$ ipython --no-banner

In [1]: import numpy as np

In [2]: np.set_printoptions(precision=1, suppress=True, linewidth=120, floatmode="fixed")

In [3]: m1 = np.load("m.npy")

In [4]: m1
Out[4]: 
array([[-2.1,  0.6,  2.1,  0.0,  2.1, -3.0, -3.1],
       [-2.0,  0.8,  1.9,  0.0,  2.1, -2.8, -2.6],
       [-2.0,  0.8,  1.1, -0.1,  2.3, -3.3, -3.1],
       [-2.1,  1.3,  1.9,  0.1,  1.7, -3.1, -2.7],
       [-2.1,  1.3,  2.0,  0.2,  1.6, -3.1, -3.1],
       [-2.0,  0.9,  1.8, -0.3,  2.2, -3.1, -3.2],
       [-2.6,  0.4,  2.2,  0.5,  1.7, -2.8, -3.0],
       [-2.0,  1.3,  2.0,  0.6,  2.5, -2.9, -3.6],
       [-2.0,  1.3,  2.2,  0.4,  1.8, -2.9, -3.3],
       [-1.9,  1.1,  2.0,  0.3,  1.7, -3.1, -3.0],
       [-1.8,  1.4,  2.3,  0.5,  2.6, -2.4, -2.1],
       [-1.8,  1.3,  1.8, -0.1,  1.9, -3.0, -2.8],
       [-2.1,  1.5,  2.3,  0.6,  2.4, -3.0, -3.3],
       [-2.0,  1.3,  2.2, -0.1,  2.1, -2.8, -3.5],
       [-2.1,  0.7,  2.5, -0.2,  2.5, -2.8, -3.4],
       [-1.7,  0.9,  2.3, -0.2,  1.9, -2.5, -3.4],
       [-2.2,  0.8,  1.8,  0.2,  2.1, -2.8, -3.4],
       [-2.4,  1.2,  2.0,  0.3,  1.9, -2.9, -3.0],
       [-1.8,  1.0,  1.9,  0.2,  2.1, -3.3, -3.0],
       [-3.4,  2.4,  1.7, -0.8, -3.5,  0.4, -1.4],
       [-3.4,  1.7,  2.0, -0.7, -2.9,  0.2, -1.7],
       [-3.3,  2.2,  1.8, -0.9, -2.8,  0.0, -2.6],
       [-2.8,  1.9,  2.1, -0.6, -2.7,  0.1, -2.2],
       [-3.1,  2.0,  2.7, -1.1, -3.1, -0.4, -1.9],
       [-2.6,  2.1,  1.9, -0.6, -3.4,  0.3, -2.0],
       [-3.5,  2.0,  1.6, -1.3, -3.5,  0.0, -2.4],
       [-2.7,  2.1,  2.2, -1.2, -2.7, -0.2, -2.2],
       [-2.8,  1.3,  2.4, -0.7, -3.0,  0.0, -2.2],
       [-3.0,  1.9,  1.6, -1.1, -2.8,  0.5, -2.2],
       [-3.3,  2.1,  1.8, -0.6, -3.0,  0.0, -2.3],
       [-2.7,  1.8,  1.9, -1.3, -2.9,  0.0, -2.1],
       [-2.7,  2.6,  2.0, -0.8, -3.1,  0.5, -2.5],
       [-2.6,  1.5,  1.7, -0.1, -3.2, -0.2, -2.3],
       [-3.0,  1.6,  1.8, -0.7, -2.6,  0.2, -2.4],
       [-2.5,  2.1,  2.2, -0.9, -2.6, -0.2, -1.7],
       [-3.3,  1.6,  2.4, -1.6, -2.7, -0.4, -1.9],
       [-2.8,  2.1,  2.1, -1.2, -3.7, -0.1, -1.9],
       [-3.3,  1.7,  1.6, -0.6, -3.0,  0.3, -1.8]])

In [5]: z = m1[:, 2] > np.median(m1[:, 2])

In [6]: u = m1[z].mean(axis=0) - m1[~z].mean(axis=0)

In [7]: u.round(1) + 0
Out[7]: array([ 0.1, -0.1,  0.5,  0.0,  0.4, -0.2,  0.0])

In [8]: basis = m1[[33, 27]].astype(float)

In [9]: for _ in range(4):
   ...:     z = np.linalg.norm(m1[:, None] - basis, axis=-1).argmin(axis=1)
   ...:     basis = np.array([m1[z == j].mean(axis=0) for j in range(2)])
   ...: 

In [10]: z
Out[10]: 
array([0, 0, 0, 0, 0, 0, 0, 0, 0, 0, 0, 0, 0, 0, 0, 0, 0, 0, 0, 1, 1, 1, 1, 1, 1, 1, 1, 1, 1, 1, 1, 1, 1, 1, 1, 1, 1,
       1])

In [11]: np.abs(basis[1] - basis[0]).argmax()
Out[11]: np.int64(4)

In [12]: np.round(basis[1] - basis[0], 1) + 0
Out[12]: array([-1.0,  0.9,  0.0, -1.0, -5.1,  3.0,  1.0])

In [13]: other = np.c_[m1[:, :2] @ np.array([[3, 0], [-3, 1]]), np.array([-3, 1, -3, 0, -1, -3, -1, -3, 2, 2, 1, 2, 2, -3, -2, -2, -1, -3, -3, -1, 3, -2, -3, 0, 1, -1, 0, -2, -3, -2, 3, 1, -1, 3, 3, -3, 0, 1])]

In [14]: other
Out[14]: 
array([[ -8.1,   0.6,  -3.0],
       [ -8.4,   0.8,   1.0],
       [ -8.4,   0.8,  -3.0],
       [-10.2,   1.3,   0.0],
       [-10.2,   1.3,  -1.0],
       [ -8.7,   0.9,  -3.0],
       [ -9.0,   0.4,  -1.0],
       [ -9.9,   1.3,  -3.0],
       [ -9.9,   1.3,   2.0],
       [ -9.0,   1.1,   2.0],
       [ -9.6,   1.4,   1.0],
       [ -9.3,   1.3,   2.0],
       [-10.8,   1.5,   2.0],
       [ -9.9,   1.3,  -3.0],
       [ -8.4,   0.7,  -2.0],
       [ -7.8,   0.9,  -2.0],
       [ -9.0,   0.8,  -1.0],
       [-10.8,   1.2,  -3.0],
       [ -8.4,   1.0,  -3.0],
       [-17.4,   2.4,  -1.0],
       [-15.3,   1.7,   3.0],
       [-16.5,   2.2,  -2.0],
       [-14.1,   1.9,  -3.0],
       [-15.3,   2.0,   0.0],
       [-14.1,   2.1,   1.0],
       [-16.5,   2.0,  -1.0],
       [-14.4,   2.1,   0.0],
       [-12.3,   1.3,  -2.0],
       [-14.7,   1.9,  -3.0],
       [-16.2,   2.1,  -2.0],
       [-13.5,   1.8,   3.0],
       [-15.9,   2.6,   1.0],
       [-12.3,   1.5,  -1.0],
       [-13.8,   1.6,   3.0],
       [-13.8,   2.1,   3.0],
       [-14.7,   1.6,  -3.0],
       [-14.7,   2.1,   0.0],
       [-15.0,   1.7,   1.0]])

In [15]: np.round(np.linalg.norm(other - m1 @ np.linalg.lstsq(m1, other)[0], axis=0), 1) + 0
Out[15]: array([ 0.0,  0.0, 11.2])

In [16]: np.round(np.linalg.lstsq(m1, other[:, 0])[0], 1) + 0
Out[16]: array([ 3.0, -3.0,  0.0,  0.0,  0.0,  0.0,  0.0])

In [17]: np.linalg.matrix_rank(np.c_[m1, other])
Out[17]: np.int64(8)
